>>> import numpy as np
>>> np.set_printoptions(precision=3, suppress=True, linewidth=200)
>>> m1 = 0.7 ** np.abs(np.subtract.outer(np.arange(3), np.arange(3)))
>>> print(m1)
[[1.   0.7  0.49]
 [0.7  1.   0.7 ]
 [0.49 0.7  1.  ]]
>>> ev, vecs = np.linalg.eig(m1)
>>> print(ev)
[2.265 0.51  0.225]
>>> np.sort(np.linalg.eigvals(m1 @ m1))
array([0.051, 0.26 , 5.129])
>>> np.sort(np.linalg.eigvals(m1.T))
array([0.225, 0.51 , 2.265])
>>> np.sort(np.linalg.eigvals(np.linalg.inv(m1)))
array([0.442, 1.961, 4.441])
>>> ev, vecs = np.linalg.eigh(m1)
>>> vec = np.array([-1, 3, 0])
>>> vecs * np.abs(ev) @ vecs.T
array([[1.  , 0.7 , 0.49],
       [0.7 , 1.  , 0.7 ],
       [0.49, 0.7 , 1.  ]])
>>> vec @ m1 @ vec
np.float64(5.8)
>>> np.linalg.eigvalsh(m1[1:, 1:])
array([0.3, 1.7])
>>> vec = np.ones(3)
>>> for _ in range(3):
...     vec = m1 @ vec
...     vec /= np.linalg.norm(vec)
...     print(round(vec @ m1 @ vec, 3))
... 
2.265
2.265
2.265
>>> vec
array([0.557, 0.616, 0.557])
>>> P = np.triu(np.array([[-3, -1, -2], [0, -3, -1], [3, 2, 2]]), 1) + np.eye(3)
>>> other = P @ m1 @ np.linalg.inv(P)
>>> round(np.linalg.det(other), 3)
np.float64(0.26)
>>> np.linalg.matrix_rank(other)
np.int64(3)
>>> np.round(P @ m1 - m1 @ P, 3) + 0
array([[-1.68, -1.4 ,  0.  ],
       [-0.49,  0.  ,  1.4 ],
       [ 0.  ,  0.49,  1.68]])
>>> other
array([[-0.68, -2.38, -5.95],
       [ 0.21,  0.51,  0.63],
       [ 0.49,  1.19,  3.17]])
>>> F = np.load("m.npy")
>>> print(F)
[[0 3 4]
 [3 0 3]
 [4 3 0]]
>>> other = np.array([[3, 2], [0, 3]])
>>> W2 = np.kron(other, F)
>>> round(np.linalg.norm(W2, 2), 3), np.round(np.linalg.norm(other, 2) * np.linalg.norm(F, 2), 3)
(np.float64(27.847), np.float64(27.847))
>>> W2.shape
(6, 6)
>>> ev, vecs = np.linalg.eigh(F)
>>> np.abs(vecs[:, -1])
array([0.597, 0.536, 0.597])
>>> np.linalg.eigvalsh(F + 3 * np.eye(3))
array([-1.  ,  0.31,  9.69])
>>> np.round(vecs.T @ vecs, 3) + 0
array([[1., 0., 0.],
       [0., 1., 0.],
       [0., 0., 1.]])
>>> np.round(vecs.T @ F @ vecs, 3) + 0
array([[-4.  ,  0.  ,  0.  ],
       [ 0.  , -2.69,  0.  ],
       [ 0.  ,  0.  ,  6.69]])
>>> ev, vecs = np.linalg.eigh(F)
>>> vec = np.array([1, -1, 1])
>>> np.linalg.eigvalsh(F[1:, 1:])
array([-3.,  3.])
>>> O = F.astype(float).copy()
>>> for j in range(3):
...     O[:, j] -= O[:, :j] @ (O[:, :j].T @ O[:, j])
...     O[:, j] /= np.linalg.norm(O[:, j])
... 
>>> O
array([[ 0.   ,  0.857,  0.514],
       [ 0.6  , -0.412,  0.686],
       [ 0.8  ,  0.309, -0.514]])
>>> A = np.load("w.npy")
>>> A
array([[0, 0, 1],
       [0, 0, 1],
       [1, 1, 0]])
>>> Uu, sig, vt = np.linalg.svd(A)
>>> print(sig)
[ 1.414  1.414 -0.   ]
>>> np.argmax(sig[:-1] / (sig[1:] + 1e-6)) + 1
np.int64(2)
>>> other = Uu[:, :2] @ np.diag(sig[:2]) @ vt[:2]
>>> round(np.linalg.norm(A - other) / np.linalg.norm(A), 3)
np.float64(0.0)
>>> other
array([[0., 0., 1.],
       [0., 0., 1.],
       [1., 1., 0.]])
>>> P = np.triu(np.array([[1, 3, 2], [2, 2, 3], [5, 2, 0]]), 1) + np.eye(3)
>>> other = P @ A @ np.linalg.inv(P)
>>> np.linalg.matrix_rank(other)
np.int64(2)
>>> np.round(np.poly(other), 3) + 0
array([ 1.,  0., -2.,  0.])
>>> rng = np.random.default_rng(21)
>>> other = A + rng.integers(-2, 3, (3, 2)) @ rng.integers(-2, 3, (2, 3))
>>> other
array([[2, 3, 4],
       [2, 3, 4],
       [2, 2, 2]])
>>> np.linalg.matrix_rank(other - A, tol=1e-8)
np.int64(2)
>>> ev, vecs = np.linalg.eigh(A)
>>> vec = np.array([2, 0, -1])
>>> np.abs(A).sum(axis=1).max(), np.round(np.abs(ev).max(), 3)
(np.int64(2), np.float64(1.414))
>>> vecs * np.maximum(ev, 0) @ vecs.T
array([[0.354, 0.354, 0.5  ],
       [0.354, 0.354, 0.5  ],
       [0.5  , 0.5  , 0.707]])
>>> np.round(np.trace(np.linalg.pinv(A) @ A), 3)
np.float64(2.0)
>>> print(np.allclose(A[:-1].T @ np.linalg.lstsq(A[:-1].T, A[-1])[0], A[-1]))
False
>>> np.abs(np.diag(np.linalg.qr(A)[1])) > 1e-9
array([ True, False,  True])
>>> np.unique(A.round(6), axis=0).shape
(2, 3)
>>> J = np.load("sample14.npy")
>>> J
array([[2, 4, 0, 3],
       [2, 4, 0, 3],
       [4, 6, 0, 6],
       [2, 4, 0, 3],
       [4, 6, 0, 6],
       [0, 0, 1, 0],
       [4, 6, 0, 6],
       [0, 0, 2, 0],
       [0, 0, 1, 0],
       [0, 0, 1, 0],
       [4, 6, 0, 6],
       [0, 2, 0, 0],
       [0, 2, 0, 0],
       [2, 4, 0, 3],
       [0, 0, 1, 0],
       [2, 4, 0, 3],
       [0, 0, 1, 0],
       [0, 2, 0, 0],
       [2, 4, 0, 3],
       [0, 2, 0, 0],
       [0, 0, 1, 0],
       [0, 2, 0, 0],
       [0, 2, 0, 0],
       [4, 6, 0, 6],
       [0, 2, 0, 0]])
>>> D = np.linalg.norm(J[:, None] - J[None], axis=-1)
>>> np.linalg.matrix_rank(D ** 2)
np.int64(5)
>>> D[22].round(6).argsort(kind="stable")[:4]
array([11, 12, 17, 19])
>>> D.mean(axis=1).argmax()
np.int64(2)
>>> np.flatnonzero(D[22] < D.mean() / 2)
array([11, 12, 17, 19, 21, 22, 24])
>>> feats = np.loadtxt("case17.csv", delimiter=",")
>>> feats
array([[ 0.366, -0.366,  0.084, -0.084, -0.253,  0.141],
       [-0.366,  0.366, -0.084,  0.084,  0.253, -0.141],
       [ 0.084, -0.084,  0.019, -0.019, -0.058,  0.032],
       [-0.084,  0.084, -0.019,  0.019,  0.058, -0.032],
       [-0.253,  0.253, -0.058,  0.058,  0.175, -0.097],
       [ 0.141, -0.141,  0.032, -0.032, -0.097,  0.054]])
>>> ev, vecs = np.linalg.eigh(feats)
>>> print(np.linalg.eigvalsh(feats + 3 * np.eye(6)))
[3. 3. 3. 3. 3. 4.]
>>> np.round(np.linalg.eigvalsh(feats @ feats), 3) + 0
array([0., 0., 0., 0., 0., 1.])
>>> np.abs(vecs[:, -1])
array([0.605, 0.605, 0.14 , 0.14 , 0.419, 0.233])
>>> print(np.abs(vecs[:, -1]).round(6).argmax())
0
>>> (feats + feats.T) / 2
array([[ 0.366, -0.366,  0.084, -0.084, -0.253,  0.141],
       [-0.366,  0.366, -0.084,  0.084,  0.253, -0.141],
       [ 0.084, -0.084,  0.019, -0.019, -0.058,  0.032],
       [-0.084,  0.084, -0.019,  0.019,  0.058, -0.032],
       [-0.253,  0.253, -0.058,  0.058,  0.175, -0.097],
       [ 0.141, -0.141,  0.032, -0.032, -0.097,  0.054]])
>>> feats @ feats
array([[ 0.366, -0.366,  0.084, -0.084, -0.253,  0.141],
       [-0.366,  0.366, -0.084,  0.084,  0.253, -0.141],
       [ 0.084, -0.084,  0.019, -0.019, -0.058,  0.032],
       [-0.084,  0.084, -0.019,  0.019,  0.058, -0.032],
       [-0.253,  0.253, -0.058,  0.058,  0.175, -0.097],
       [ 0.141, -0.141,  0.032, -0.032, -0.097,  0.054]])
>>> np.round(np.sort(np.abs(np.linalg.eigvals(feats))), 3) + 0
array([0., 0., 0., 0., 0., 1.])
>>> np.linalg.matrix_power(feats, 2)
array([[ 0.366, -0.366,  0.084, -0.084, -0.253,  0.141],
       [-0.366,  0.366, -0.084,  0.084,  0.253, -0.141],
       [ 0.084, -0.084,  0.019, -0.019, -0.058,  0.032],
       [-0.084,  0.084, -0.019,  0.019,  0.058, -0.032],
       [-0.253,  0.253, -0.058,  0.058,  0.175, -0.097],
       [ 0.141, -0.141,  0.032, -0.032, -0.097,  0.054]])
>>> rank = np.linalg.matrix_rank(feats)
>>> rank
np.int64(1)
>>> N = np.linalg.svd(feats)[2][rank:].T
>>> np.allclose(feats @ N, 0)
True
>>> vec = np.array([-3, 2, -1, 1, -1, -2])
>>> np.round(np.trace(feats), 3)
np.float64(1.0)
>>> print(feats @ feats @ vec)
[-2.026  2.026 -0.468  0.468  1.403 -0.779]
>>> round((vec - feats @ vec) @ (feats @ vec), 3)
np.float64(0.0)
>>> np.eye(6) - feats
array([[ 0.634,  0.366, -0.084,  0.084,  0.253, -0.141],
       [ 0.366,  0.634,  0.084, -0.084, -0.253,  0.141],
       [-0.084,  0.084,  0.981,  0.019,  0.058, -0.032],
       [ 0.084, -0.084,  0.019,  0.981, -0.058,  0.032],
       [ 0.253, -0.253,  0.058, -0.058,  0.825,  0.097],
       [-0.141,  0.141, -0.032,  0.032,  0.097,  0.946]])
>>> X = np.loadtxt("out4.csv", delimiter=",")
>>> X
array([[0., 0., 0., 0.],
       [0., 0., 0., 1.],
       [0., 0., 0., 1.],
       [0., 1., 1., 0.]])
>>> Uu, sig, vt = np.linalg.svd(X)
>>> vecs = vt[:(sig > 1e-8).sum()]
>>> vec = X[0] + 3 * X[1] + rng.integers(2) * np.eye(4)[2]
>>> vec
array([0., 0., 0., 3.])
>>> print(np.diag(vecs.T @ vecs))
[0.  0.5 0.5 1. ]
>>> np.allclose(vecs.T @ vecs @ vec, vec)
True
>>> vecs.T @ vecs
array([[0. , 0. , 0. , 0. ],
       [0. , 0.5, 0.5, 0. ],
       [0. , 0.5, 0.5, 0. ],
       [0. , 0. , 0. , 1. ]])
>>> (X - X.T) / 2
array([[0., 0., 0., 0.],
       [0., 0., 0., 0.],
       [0., 0., 0., 0.],
       [0., 0., 0., 0.]])
>>> (X + X.T) / 2
array([[0., 0., 0., 0.],
       [0., 0., 0., 1.],
       [0., 0., 0., 1.],
       [0., 1., 1., 0.]])
>>> np.linalg.matrix_power(X, 2)
array([[0., 0., 0., 0.],
       [0., 1., 1., 0.],
       [0., 1., 1., 0.],
       [0., 0., 0., 2.]])
>>> np.allclose(X @ X.T, X.T @ X)
True
>>> np.allclose(X, X.T)
True
>>> print(np.sort(np.abs(np.linalg.eigvals(X))))
[0.    0.    1.414 1.414]
>>> round(np.abs(np.linalg.eigvals(X)).max(), 3)
np.float64(1.414)
>>> print(X @ X)
[[0. 0. 0. 0.]
 [0. 1. 1. 0.]
 [0. 1. 1. 0.]
 [0. 0. 0. 2.]]
>>> blk = np.stack([X, 3 * X, X[::-1]])
>>> (blk @ X.T).shape
(3, 4, 4)
>>> np.linalg.matrix_rank(blk)
array([2, 2, 2])
>>> blk.sum(axis=0)
array([[0., 1., 1., 0.],
       [0., 0., 0., 5.],
       [0., 0., 0., 5.],
       [0., 4., 4., 0.]])
>>> print(np.linalg.det(blk))
[0. 0. 0.]
>>> np.einsum("bij,cij->bc", blk, blk)
array([[ 4., 12.,  2.],
       [12., 36.,  6.],
       [ 2.,  6.,  4.]])
>>> np.linalg.matrix_rank(blk.reshape(3, -1))
np.int64(2)
>>> ev, vecs = np.linalg.eigh(X)
>>> vec = np.array([3, -1, 2, -3])
>>> np.round(vecs * np.abs(ev) @ vecs.T, 3) + 0
array([[0.   , 0.   , 0.   , 0.   ],
       [0.   , 0.707, 0.707, 0.   ],
       [0.   , 0.707, 0.707, 0.   ],
       [0.   , 0.   , 0.   , 1.414]])
>>> vecs * np.maximum(ev, 0) @ vecs.T
array([[0.   , 0.   , 0.   , 0.   ],
       [0.   , 0.354, 0.354, 0.5  ],
       [0.   , 0.354, 0.354, 0.5  ],
       [0.   , 0.5  , 0.5  , 0.707]])
>>> other = np.array([[-2, 9, 0, 8, 0],
...     [-7, 0, 2, 8, -8],
...     [-9, -1, 5, 9, -6],
...     [-6, 5, 8, -3, 9],
...     [-6, -6, 7, 0, 1],
...     [-9, -5, 8, 9, 9]])
>>> E = other.T @ other
>>> E
array([[ 287,   42, -221, -216,  -31],
       [  42,  168,  -47,    3,    0],
       [-221,  -47,  206,  109,  105],
       [-216,    3,  109,  299,  -64],
       [ -31,    0,  105,  -64,  263]])
>>> vec = np.ones(5)
>>> for _ in range(6):
...     vec = E @ vec
...     vec /= np.linalg.norm(vec)
...     print(round(vec @ E @ vec, 3))
... 
392.906
576.874
629.963
641.995
645.026
645.838
>>> round(np.linalg.eigvalsh(E)[-1], 3)
np.float64(646.143)
>>> K = np.array([[-0.2, -0.6, 0.1, 0.4, -0.8, -0.1],
...     [-0.8, 0.6, 0.8, -0.1, 0.3, 0.3],
...     [1.2, 0.1, -1.3, -1.1, 0.1, 0.4],
...     [0.6, -0.5, 0.9, -1.0, -1.4, 0.1],
...     [-0.3, 0.0, 0.4, 0.2, 1.3, 1.6]])
>>> K
array([[-0.2, -0.6,  0.1,  0.4, -0.8, -0.1],
       [-0.8,  0.6,  0.8, -0.1,  0.3,  0.3],
       [ 1.2,  0.1, -1.3, -1.1,  0.1,  0.4],
       [ 0.6, -0.5,  0.9, -1. , -1.4,  0.1],
       [-0.3,  0. ,  0.4,  0.2,  1.3,  1.6]])
>>> blk = np.stack([K, 5 * K, K[::-1]])
>>> np.einsum("bij,cij->bc", blk, blk)
array([[ 16.5 ,  82.5 ,   1.78],
       [ 82.5 , 412.5 ,   8.9 ],
       [  1.78,   8.9 ,  16.5 ]])
>>> K.shape
(5, 6)
>>> np.abs(K).max()
np.float64(1.6)
>>> K.mean(axis=0)
array([ 0.1 , -0.08,  0.18, -0.32, -0.1 ,  0.46])
>>> round(np.linalg.norm(K), 3)
np.float64(4.062)
>>> K - K[0]
array([[ 0. ,  0. ,  0. ,  0. ,  0. ,  0. ],
       [-0.6,  1.2,  0.7, -0.5,  1.1,  0.4],
       [ 1.4,  0.7, -1.4, -1.5,  0.9,  0.5],
       [ 0.8,  0.1,  0.8, -1.4, -0.6,  0.2],
       [-0.1,  0.6,  0.3, -0.2,  2.1,  1.7]])
